>>> import numpy as np
>>> from numpy import linalg as LA
>>> np.set_printoptions(precision=2, suppress=True, linewidth=140, sign=" ")
>>> mat = np.load("run11.npy")
>>> print(mat)
[[ 2  2  2  0]
 [ 1  0 -1  1]
 [ 2  2  1 -1]
 [-2  1 -1  1]
 [ 0 -1  0  0]
 [-2  1 -1  1]
 [ 2 -1 -2  0]]
>>> x = np.array([1, 1, 3, 0])
>>> y = mat @ x
>>> b, lr = np.zeros(4), 1 / LA.norm(mat, 2) ** 2
>>> for i in range(4):
...     b -= lr * mat.T @ (mat @ b - y)
...     if i % 1 == 0: print(i, round(LA.norm(mat @ b - y), 2))
... 
0 3.55
1 2.2
2 1.62
3 1.33
>>> print(round(float(LA.cond(mat)), 2))
4.46
>>> Y = np.array([[4, -1, -3], [-3, 0, 3], [-5, -3, 0], [3, -1, -1]])
>>> print(np.einsum("ij->j", mat))
[ 3  4 -2  2]
>>> print(np.einsum("ik,kj->ij", mat, Y))
[[-8 -8  0]
 [12  1 -4]
 [-6 -4  1]
 [-3  4  8]
 [ 3  0 -3]
 [-3  4  8]
 [21  4 -9]]
>>> print(mat @ Y)
[[-8 -8  0]
 [12  1 -4]
 [-6 -4  1]
 [-3  4  8]
 [ 3  0 -3]
 [-3  4  8]
 [21  4 -9]]
>>> print(np.vstack([mat, Y.T]).shape)
(10, 4)
>>> K = np.load("x.npy")
>>> print(K)
[[-1.   -1.3  -0.5   0.6   2.3  -0.1 ]
 [ 0.11 -0.91  0.6   2.28  0.14 -1.89]
 [-0.2  -0.1  -0.7   0.4   0.2  -1.5 ]
 [ 0.4   0.4  -0.3   0.7   0.8   0.4 ]
 [ 0.5   1.9  -1.8   0.4  -0.4  -0.3 ]
 [ 0.1  -0.9   0.6   2.3   0.1  -1.9 ]
 [ 2.1   0.3  -1.   -1.3   2.7  -1.7 ]
 [ 0.5   0.1  -0.5  -0.4   0.    0.7 ]]
>>> print(round(float(LA.norm(K[5] - K[4])), 2))
4.49
>>> print(round(LA.norm(K, 2), 2))
4.88
>>> print(LA.norm(K, axis=0))
[ 2.48  2.68  2.46  3.68  3.67  3.62]
>>> print(LA.norm(K, axis=1).argmax())
6
>>> print(K[5] @ K[4])
-1.29
>>> x = np.array([1, 1, 3, 2, 0, 3])
>>> y = K @ x
>>> b, lr = np.zeros(6), 1 / LA.norm(K, 2) ** 2
>>> for i in range(12):
...     b -= lr * K.T @ (K @ b - y)
...     if i % 2 == 0: print(i, round(LA.norm(K @ b - y), 2))
... 
0 5.63
2 4.51
4 3.82
6 3.25
8 2.77
10 2.37
>>> print(round(LA.cond(K), 2))
9.42
>>> J = np.load("out16.npy")
>>> print(J)
[[  6.   1.   5.   4.   2.   2.]
 [  1.   6.   5.   4.   2.   2.]
 [  5.   5.  30.  20.  10.  10.]
 [  4.   4.  20.  21.   8.   8.]
 [  2.   2.  10.   8.   9.   4.]
 [  2.   2.  10.   8.   4.   9.]]
>>> vals, V = LA.eigh(J)
>>> print(np.abs(V[:, -1]))
[ 0.14  0.14  0.7   0.56  0.28  0.28]
>>> print((vals > 1e-8).sum(), (vals < -1e-8).sum())
6 0
>>> print(LA.svd(J, compute_uv=False))
[ 56.   5.   5.   5.   5.   5.]
>>> print(V @ np.diag(vals) @ V.T)
[[  6.   1.   5.   4.   2.   2.]
 [  1.   6.   5.   4.   2.   2.]
 [  5.   5.  30.  20.  10.  10.]
 [  4.   4.  20.  21.   8.   8.]
 [  2.   2.  10.   8.   9.   4.]
 [  2.   2.  10.   8.   4.   9.]]
>>> print(np.round(V.T @ V, 2) + 0)
[[ 1.  0.  0.  0.  0.  0.]
 [ 0.  1.  0.  0.  0.  0.]
 [ 0.  0.  1.  0.  0.  0.]
 [ 0.  0.  0.  1.  0.  0.]
 [ 0.  0.  0.  0.  1.  0.]
 [ 0.  0.  0.  0.  0.  1.]]
>>> print(LA.eigvalsh(J @ J))
[   25.    25.    25.    25.    25.  3136.]
>>> vals, V = LA.eigh(J)
>>> x = np.array([-5, -4, 1, 5, 3, 4])
>>> print((np.sign(V[:, -1].round(6)) == np.sign(V[0, -1].round(6))).astype(int))
[ 1  1  1  1  1  1]
>>> print(V * np.abs(vals) @ V.T)
[[  6.   1.   5.   4.   2.   2.]
 [  1.   6.   5.   4.   2.   2.]
 [  5.   5.  30.  20.  10.  10.]
 [  4.   4.  20.  21.   8.   8.]
 [  2.   2.  10.   8.   9.   4.]
 [  2.   2.  10.   8.   4.   9.]]
>>> print(x @ J @ x)
1360.0
>>> print(V * np.sqrt(vals) @ V.T)
[[ 2.34  0.1   0.51  0.41  0.21  0.21]
 [ 0.1   2.34  0.51  0.41  0.21  0.21]
 [ 0.51  0.51  4.81  2.06  1.03  1.03]
 [ 0.41  0.41  2.06  3.88  0.82  0.82]
 [ 0.21  0.21  1.03  0.82  2.65  0.41]
 [ 0.21  0.21  1.03  0.82  0.41  2.65]]
>>> x = np.ones(6)
>>> for _ in range(4):
...     x = J @ x
...     x /= LA.norm(x)
...     print(round(x @ J @ x, 2))
... 
55.85
56.0
56.0
56.0
>>> print(x)
[ 0.14  0.14  0.7   0.56  0.28  0.28]
>>> print(np.round(LA.eigvalsh(J)[-1], 2))
56.0
>>> W0 = np.loadtxt("test7.csv", delimiter=",")
>>> print(W0)
[[ 10.   1.   0.   1.   0.   7.  13.   8.   3.   4.   9.]
 [  8.   1.   0.   1.   0.   5.   9.   4.   1.   2.   5.]
 [ 10.   1.   0.   1.   0.   7.  13.   8.   3.   4.   9.]
 [  9.   1.   0.   1.   0.   6.  11.   6.   2.   3.   7.]
 [  6.   1.   0.   1.   0.   3.   5.   0.   0.   0.   1.]
 [  6.   1.   0.   1.   0.   3.   5.   0.   0.   0.   1.]
 [  9.   1.   0.   1.   0.   6.  11.   6.   2.   3.   7.]
 [  8.   1.   0.   1.   0.   5.   9.   4.   1.   2.   5.]
 [  6.   1.   0.   1.   0.   3.   5.   0.   0.   0.   1.]
 [  7.   1.   0.   1.   0.   4.   7.   2.   0.   1.   3.]
 [ 10.   1.   0.   1.   0.   7.  13.   8.   3.   4.   9.]
 [  7.   1.   0.   1.   0.   4.   7.   2.   0.   1.   3.]
 [  5.   1.   0.   1.   0.   2.   3.   0.   0.   0.   0.]
 [  8.   1.   0.   1.   0.   5.   9.   4.   1.   2.   5.]
 [  6.   1.   0.   1.   0.   3.   5.   0.   0.   0.   1.]
 [  6.   1.   0.   1.   0.   3.   5.   0.   0.   0.   1.]
 [  5.   1.   0.   1.   0.   2.   3.   0.   0.   0.   0.]
 [  8.   1.   0.   1.   0.   5.   9.   4.   1.   2.   5.]
 [  6.   1.   0.   1.   0.   3.   5.   0.   0.   0.   1.]
 [  6.   1.   0.   1.   0.   3.   5.   0.   0.   0.   1.]
 [  5.   1.   0.   1.   0.   2.   3.   0.   0.   0.   0.]
 [  9.   1.   0.   1.   0.   6.  11.   6.   2.   3.   7.]
 [  5.   1.   0.   1.   0.   2.   3.   0.   0.   0.   0.]]
>>> left, sigma, Vt = LA.svd(W0)
>>> print(sigma.round(2) + 0)
[ 64.    13.65   1.83   1.03   0.     0.     0.     0.     0.     0.     0.  ]
>>> print(np.argmax(sigma[:-1] / (sigma[1:] + 1e-6)) + 1)
4
>>> Y = left[:, :4] @ np.diag(sigma[:4]) @ Vt[:4]
>>> print(np.round(LA.norm(W0 - Y, 2), 2), round(float(sigma[4]), 2))
0.0 0.0
>>> print(LA.matrix_rank(Y))
4
>>> print(np.round(LA.norm(W0 - Y) / LA.norm(W0), 2))
0.0
